% ipython --no-banner

In [1]: import numpy as np

In [2]: from numpy import linalg as LA

In [3]: np.set_printoptions(precision=2, suppress=True, linewidth=120, floatmode="fixed")

In [4]: J = np.loadtxt("test0.csv", delimiter=",")

In [5]: print(J)
[[ 5.00  0.00 17.00]
 [ 3.00  0.00 22.00]
 [ 3.00 13.00  0.00]
 [11.00 17.00  0.00]
 [15.00  8.00  6.00]
 [ 1.00  0.00 19.00]
 [11.00 17.00  0.00]
 [ 0.00  0.00 11.00]
 [ 0.00  0.00 13.00]
 [ 0.00  0.00 24.00]
 [ 1.00  3.00  9.00]
 [ 9.00 16.00  0.00]
 [ 0.00  2.00  9.00]
 [13.00  2.00 17.00]
 [ 9.00  0.00 21.00]
 [ 0.00  0.00 30.00]
 [11.00  0.00 20.00]
 [17.00 12.00  0.00]
 [13.00  3.00 15.00]
 [15.00 14.00  0.00]
 [17.00  8.00  7.00]
 [ 0.00  0.00 11.00]
 [ 7.00  8.00  2.00]]

In [6]: O, r_ = LA.qr(J)

In [7]: print(O.shape, r_.shape)
(23, 3) (3, 3)

In [8]: np.round(abs(r_[0, 0]), 2), round(LA.norm(J[:, 0]), 2)
Out[8]: (np.float64(44.55), np.float64(44.55))

In [9]: np.round(O @ r_, 2) + 0
Out[9]: 
array([[ 5.00,  0.00, 17.00],
       [ 3.00,  0.00, 22.00],
       [ 3.00, 13.00,  0.00],
       [11.00, 17.00,  0.00],
       [15.00,  8.00,  6.00],
       [ 1.00,  0.00, 19.00],
       [11.00, 17.00,  0.00],
       [ 0.00,  0.00, 11.00],
       [ 0.00,  0.00, 13.00],
       [ 0.00,  0.00, 24.00],
       [ 1.00,  3.00,  9.00],
       [ 9.00, 16.00,  0.00],
       [ 0.00,  2.00,  9.00],
       [13.00,  2.00, 17.00],
       [ 9.00,  0.00, 21.00],
       [ 0.00,  0.00, 30.00],
       [11.00,  0.00, 20.00],
       [17.00, 12.00,  0.00],
       [13.00,  3.00, 15.00],
       [15.00, 14.00,  0.00],
       [17.00,  8.00,  7.00],
       [ 0.00,  0.00, 11.00],
       [ 7.00,  8.00,  2.00]])

In [10]: print(np.allclose(r_.T @ r_, J.T @ J))
True

In [11]: np.round(O.T @ O, 2) + 0
Out[11]: 
array([[1.00, 0.00, 0.00],
       [0.00, 1.00, 0.00],
       [0.00, 0.00, 1.00]])

In [12]: gram = np.cov(J, rowvar=False)

In [13]: print(np.median(J, axis=0))
[ 7.00  2.00 11.00]

In [14]: LA.eigvalsh(gram)[::-1]
Out[14]: array([129.23,  28.04,   6.61])

In [15]: gram.shape
Out[15]: (3, 3)

In [16]: J.std(axis=0)
Out[16]: array([6.11, 6.27, 8.95])

In [17]: Xc = J - J.mean(axis=0)

In [18]: U, sigma, vt = LA.svd(Xc, full_matrices=False)

In [19]: np.abs(vt[-1])
Out[19]: array([0.21, 0.85, 0.49])

In [20]: (np.sign(U[:, 0]) == np.sign(U[0, 0])).astype(int)
Out[20]: array([1, 1, 0, 0, 0, 1, 0, 1, 1, 1, 1, 0, 1, 1, 1, 1, 1, 0, 1, 0, 0, 1, 0])

In [21]: np.round((sigma ** 2).sum() ** 2 / (sigma ** 4).sum(), 2)
Out[21]: np.float64(1.53)

In [22]: print(sigma)
[53.32 24.84 12.06]

In [23]: sigma ** 2 / (sigma ** 2).sum()
Out[23]: array([0.79, 0.17, 0.04])

In [24]: np.searchsorted(np.cumsum(sigma ** 2) / (sigma ** 2).sum(), 0.9) + 1
Out[24]: np.int64(2)

In [25]: x = np.array([-1, 2, 0])

In [26]: y = J @ x

In [27]: coef, lr = np.zeros(3), 1 / LA.norm(J, 2) ** 2

In [28]: for i in range(30):
    ...:     coef -= lr * J.T @ (J @ coef - y)
    ...:     if i % 5 == 0: print(i, round(LA.norm(J @ coef - y), 2))
    ...: 
0 39.86
5 25.78
10 19.04
15 14.07
20 10.39
25 7.68

In [29]: coef
Out[29]: array([-0.76,  1.76, -0.05])

In [30]: rng = np.random.default_rng(16668)

In [31]: z = rng.permutation(3)

In [32]: Y = J[:, z] * rng.choice([-1, 1], 3)

In [33]: Y
Out[33]: 
array([[ -0.00,   5.00, -17.00],
       [ -0.00,   3.00, -22.00],
       [-13.00,   3.00,  -0.00],
       [-17.00,  11.00,  -0.00],
       [ -8.00,  15.00,  -6.00],
       [ -0.00,   1.00, -19.00],
       [-17.00,  11.00,  -0.00],
       [ -0.00,   0.00, -11.00],
       [ -0.00,   0.00, -13.00],
       [ -0.00,   0.00, -24.00],
       [ -3.00,   1.00,  -9.00],
       [-16.00,   9.00,  -0.00],
       [ -2.00,   0.00,  -9.00],
       [ -2.00,  13.00, -17.00],
       [ -0.00,   9.00, -21.00],
       [ -0.00,   0.00, -30.00],
       [ -0.00,  11.00, -20.00],
       [-12.00,  17.00,  -0.00],
       [ -3.00,  13.00, -15.00],
       [-14.00,  15.00,  -0.00],
       [ -8.00,  17.00,  -7.00],
       [ -0.00,   0.00, -11.00],
       [ -8.00,   7.00,  -2.00]])

In [34]: U, _, vt = LA.svd(J.T @ Y)

In [35]: z
Out[35]: array([1, 0, 2])

In [36]: W0 = np.loadtxt("w.csv", delimiter=",")

In [37]: W0
Out[37]: 
array([[ 0.10,  0.19,  0.20, -0.12],
       [ 0.19,  0.65, -0.03, -0.44],
       [ 0.20, -0.03,  0.96,  0.05],
       [-0.12, -0.44,  0.05,  0.29]])

In [38]: np.round(np.sort(np.abs(LA.eigvals(W0))), 2) + 0
Out[38]: array([0.00, 0.00, 1.00, 1.00])

In [39]: LA.matrix_power(W0, 4)
Out[39]: 
array([[ 0.10,  0.19,  0.20, -0.12],
       [ 0.19,  0.65, -0.03, -0.44],
       [ 0.20, -0.03,  0.96,  0.05],
       [-0.12, -0.44,  0.05,  0.29]])

In [40]: np.allclose(W0 @ W0.T, W0.T @ W0)
Out[40]: True

In [41]: P = np.triu(np.array([[2, 1, 3, 3], [-1, 3, -2, 2], [0, 2, 2, -2], [0, 2, -1, 0]]), 1) + np.eye(4)

In [42]: Y = P @ W0 @ LA.inv(P)

In [43]: LA.matrix_rank(Y)
Out[43]: np.int64(2)

In [44]: np.round(np.poly(Y), 2) + 0
Out[44]: array([ 1.00, -2.00,  1.00,  0.00,  0.00])

In [45]: w1 = np.array([[0, -1, 1, 2], [0, 1, 0, -2], [-1, 1, 0, 0], [1, 0, 0, -1]])

In [46]: coef = np.array([1, 0, -2, -3])

In [47]: act = np.maximum(W0 @ w1 + coef, 0)

In [48]: LA.matrix_rank(act)
Out[48]: np.int64(2)

In [49]: cent = np.array([[2, 2, -3], [-3, 2, -2], [2, 1, 2], [-1, 1, 1]])

In [50]: act @ cent
Out[50]: 
array([[ 0.50,  1.94, -2.62],
       [-0.10,  2.04, -2.63],
       [-2.02,  1.65, -1.74],
       [ 2.49,  2.49, -3.74]])

In [51]: arr = np.load("layer2.npy")

In [52]: print(arr)
[[ 73   4 -24  12]
 [  4  54 -11 -25]
 [-24 -11  26   5]
 [ 12 -25   5  17]]

In [53]: x = np.ones(4)

In [54]: for _ in range(6):
    ...:     x = arr @ x
    ...:     x /= LA.norm(x)
    ...:     print(round(x @ arr @ x, 2))
    ...: 
76.15
84.98
85.28
85.29
85.29
85.29

In [55]: x
Out[55]: array([ 0.89,  0.21, -0.40,  0.05])

In [56]: f, r1 = arr[1], arr[0]

In [57]: f @ f
Out[57]: np.int64(3678)

In [58]: f @ r1
Out[58]: np.int64(472)

In [59]: pr = (f @ r1) / (f @ f) * f

In [60]: r1 - pr
Out[60]: array([ 72.49,  -2.93, -22.59,  15.21])

In [61]: pr
Out[61]: array([ 0.51,  6.93, -1.41, -3.21])

In [62]: np.round(LA.norm(f + r1) ** 2 + LA.norm(f - r1) ** 2, 2)
Out[62]: np.float64(19486.0)

In [63]: print((r1 - pr) @ f)
0.0

In [64]: K = np.loadtxt("run19.csv", delimiter=",")

In [65]: print(K)
[[  0.20   0.50 -12.00]
 [  1.30   1.20 -11.00]
 [  2.10  -1.60   9.00]
 [ -0.50   0.00 -11.00]]

In [66]: Y = J[0, 0] * J[1:] - np.outer(J[1:, 0], J[0])

In [67]: Y
Out[67]: 
array([[   0.00,    0.00,   59.00],
       [   0.00,   65.00,  -51.00],
       [   0.00,   85.00, -187.00],
       [   0.00,   40.00, -225.00],
       [   0.00,    0.00,   78.00],
       [   0.00,   85.00, -187.00],
       [   0.00,    0.00,   55.00],
       [   0.00,    0.00,   65.00],
       [   0.00,    0.00,  120.00],
       [   0.00,   15.00,   28.00],
       [   0.00,   80.00, -153.00],
       [   0.00,   10.00,   45.00],
       [   0.00,   10.00, -136.00],
       [   0.00,    0.00,  -48.00],
       [   0.00,    0.00,  150.00],
       [   0.00,    0.00,  -87.00],
       [   0.00,   60.00, -289.00],
       [   0.00,   15.00, -146.00],
       [   0.00,   70.00, -255.00],
       [   0.00,   40.00, -254.00],
       [   0.00,    0.00,   55.00],
       [   0.00,   40.00, -109.00]])

In [68]: J[:, 0] / J[0, 0]
Out[68]: 
array([1.00, 0.60, 0.60, 2.20, 3.00, 0.20, 2.20, 0.00, 0.00, 0.00, 0.20, 1.80, 0.00, 2.60, 1.80, 0.00, 2.20, 3.40,
       2.60, 3.00, 3.40, 0.00, 1.40])

In [69]: LA.matrix_rank(Y), LA.matrix_rank(J)
Out[69]: (np.int64(2), np.int64(3))

In [70]: P = K @ LA.solve(K.T @ K, K.T)

In [71]: np.round((np.eye(4) - P) @ K, 2) + 0
Out[71]: 
array([[0.00, 0.00, 0.00],
       [0.00, 0.00, 0.00],
       [0.00, 0.00, 0.00],
       [0.00, 0.00, 0.00]])

In [72]: np.diag(P)
Out[72]: array([0.39, 0.89, 1.00, 0.72])

In [73]: np.round(LA.eigvalsh(P), 2) + 0
Out[73]: array([0.00, 1.00, 1.00, 1.00])

In [74]: Y = K / np.sqrt((K ** 2).mean(axis=1, keepdims=True))

In [75]: LA.matrix_rank(K - K.mean(axis=1, keepdims=True))
Out[75]: np.int64(2)

In [76]: Y[2]
Out[76]: array([ 0.39, -0.30,  1.66])

In [77]: LA.matrix_rank(Y) == LA.matrix_rank(K)
Out[77]: np.True_

In [78]: Y = np.c_[K[:, :2] @ np.array([[-1, -2], [2, 1]]), np.array([-3, -1, 3, -1])]

In [79]: Y
Out[79]: 
array([[ 0.80,  0.10, -3.00],
       [ 1.10, -1.40, -1.00],
       [-5.30, -5.80,  3.00],
       [ 0.50,  1.00, -1.00]])

In [80]: LA.matrix_rank(np.c_[K, Y])
Out[80]: np.int64(4)

In [81]: A = np.array([[-21.89, -5.28, -3.22],
    ...:     [-15.55, -3.19, -1.14],
    ...:     [-11.33, -1.9, -0.02],
    ...:     [-7.85, -0.92, 0.66],
    ...:     [-5.07, -0.23, 0.97],
    ...:     [-4.52, -0.11, 0.99],
    ...:     [-0.31, 0.3, 0.27],
    ...:     [-0.06, -0.19, 0.14],
    ...:     [-0.15, -0.29, 0.4],
    ...:     [-0.22, -0.36, 0.76],
    ...:     [-0.27, -0.31, 2.77],
    ...:     [-0.01, -0.01, 4.91],
    ...:     [1.71, 1.46, 11.84],
    ...:     [3.96, 3.15, 18.27],
    ...:     [4.58, 3.6, 19.88],
    ...:     [6.34, 4.85, 24.17],
    ...:     [6.88, 5.22, 25.43]])

In [82]: U, sigma, vt = LA.svd(A)

In [83]: print(np.argmax(sigma[:-1] / (sigma[1:] + 1e-6)) + 1)
2

In [84]: Y = U[:, :2] @ np.diag(sigma[:2]) @ vt[:2]

In [85]: round(float(np.abs(A - Y).max()), 2)
Out[85]: 0.66

In [86]: print(round(LA.norm(A - Y) / LA.norm(A), 2))
0.03

In [87]: round(LA.norm(A - Y, 2), 2), round(sigma[2], 2)
Out[87]: (np.float64(1.76), np.float64(1.76))

In [88]: Xc = A - A.mean(axis=0)

In [89]: U, sigma, vt = LA.svd(Xc, full_matrices=False)

In [90]: sigma
Out[90]: array([47.23, 18.09,  1.74])

In [91]: (np.sign(U[:, 0]) == np.sign(U[0, 0])).astype(int)
Out[91]: array([1, 1, 1, 1, 1, 1, 1, 1, 1, 1, 1, 0, 0, 0, 0, 0, 0])

In [92]: np.round(sigma ** 2 / (sigma ** 2).sum(), 2) + 0
Out[92]: array([0.87, 0.13, 0.00])

In [93]: round(float((sigma ** 2).sum() ** 2 / (sigma ** 4).sum()), 2)
Out[93]: 1.29

In [94]: np.round(Xc.mean(axis=0), 2) + 0
Out[94]: array([0.00, 0.00, 0.00])

In [95]: vt[0] * np.sign(vt[0, np.abs(vt[0]).argmax()])
Out[95]: array([0.59, 0.22, 0.78])

In [96]: z = A[:, 2] > np.median(A[:, 2])

In [97]: f = A[z].mean(axis=0) - A[~z].mean(axis=0)

In [98]: np.argsort(-np.abs(f).round(6), kind="stable")
Out[98]: array([2, 0, 1])

In [99]: round((((A - A.mean(axis=0)) @ f > 0) == z).mean(), 2)
Out[99]: np.float64(0.88)

In [100]: z.astype(int)
Out[100]: array([0, 0, 0, 0, 0, 1, 0, 0, 0, 0, 1, 1, 1, 1, 1, 1, 1])

In [101]: print(((A - A.mean(axis=0)) @ f > 0).astype(int))
[0 0 0 0 0 0 0 0 0 0 0 1 1 1 1 1 1]

In [102]: f
Out[102]: array([ 9.27,  3.57, 13.66])

In [103]: gram = A.T @ A

In [104]: gram
Out[104]: 
array([[1084.46,  293.84,  584.59],
       [ 293.84,  118.80,  414.87],
       [ 584.59,  414.87, 2146.70]])

In [105]: LA.matrix_rank(gram)
Out[105]: np.int64(3)

In [106]: round(float(np.trace(gram)), 2), round(float((A ** 2).sum()), 2)
Out[106]: (3349.96, 3349.96)

In [107]: print(np.diag(gram))
[1084.46  118.80 2146.70]

In [108]: LA.svd(A, compute_uv=False) ** 2
Out[108]: array([2509.53,  837.33,    3.09])

In [109]: np.allclose(gram, gram.T)
Out[109]: True

In [110]: U, sigma, vt = LA.svd(gram)

In [111]: print(np.argmax(sigma[:-1] / (sigma[1:] + 1e-6)) + 1)
2

In [112]: Y = U[:, :2] @ np.diag(sigma[:2]) @ vt[:2]

In [113]: round(np.abs(gram - Y).max(), 2)
Out[113]: np.float64(2.92)

In [114]: LA.matrix_rank(gram, rtol=0.05)
Out[114]: np.int64(2)

In [115]: round(LA.norm(gram - Y) / LA.norm(gram), 2)
Out[115]: np.float64(0.0)

In [116]: F = np.loadtxt("block15.csv", delimiter=",")

In [117]: print(F)
[[-1.00  3.00 -1.00]
 [-4.00  0.00 -2.00]
 [-4.00 -1.00 -2.00]
 [-2.00 -1.00 -1.00]
 [-3.00 -1.00 -1.00]
 [-3.00  2.00 -1.00]
 [-6.00  2.00 -2.00]
 [-8.00  2.00 -1.00]
 [-8.00  2.00  2.00]
 [-7.00  5.00  2.00]]

In [118]: cent = J[[3, 11]].astype(float)

In [119]: for _ in range(3):
     ...:     z = LA.norm(J[:, None] - cent, axis=-1).argmin(axis=1)
     ...:     cent = np.array([J[z == j].mean(axis=0) for j in range(2)])
     ...: 

In [120]: z
Out[120]: array([1, 1, 0, 0, 0, 1, 0, 1, 1, 1, 1, 0, 1, 1, 1, 1, 1, 0, 1, 0, 0, 1, 0])

In [121]: np.abs(cent[1] - cent[0]).argmax()
Out[121]: np.int64(2)

In [122]: cent
Out[122]: 
array([[11.67, 12.56,  1.67],
       [ 4.00,  0.71, 17.00]])

In [123]: O, V = LA.qr(F[:, :2])[0], LA.qr(F[:, 2:])[0]

In [124]: sigma = LA.svd(O.T @ V, compute_uv=False)

In [125]: (sigma > 0.9).sum()
Out[125]: np.int64(0)

In [126]: sigma
Out[126]: array([0.46])

In [127]: round(float(LA.norm(O @ O.T - V @ V.T, 2)), 2)
Out[127]: 1.0

In [128]: np.degrees(np.arccos(sigma.clip(0, 1)))
Out[128]: array([62.78])
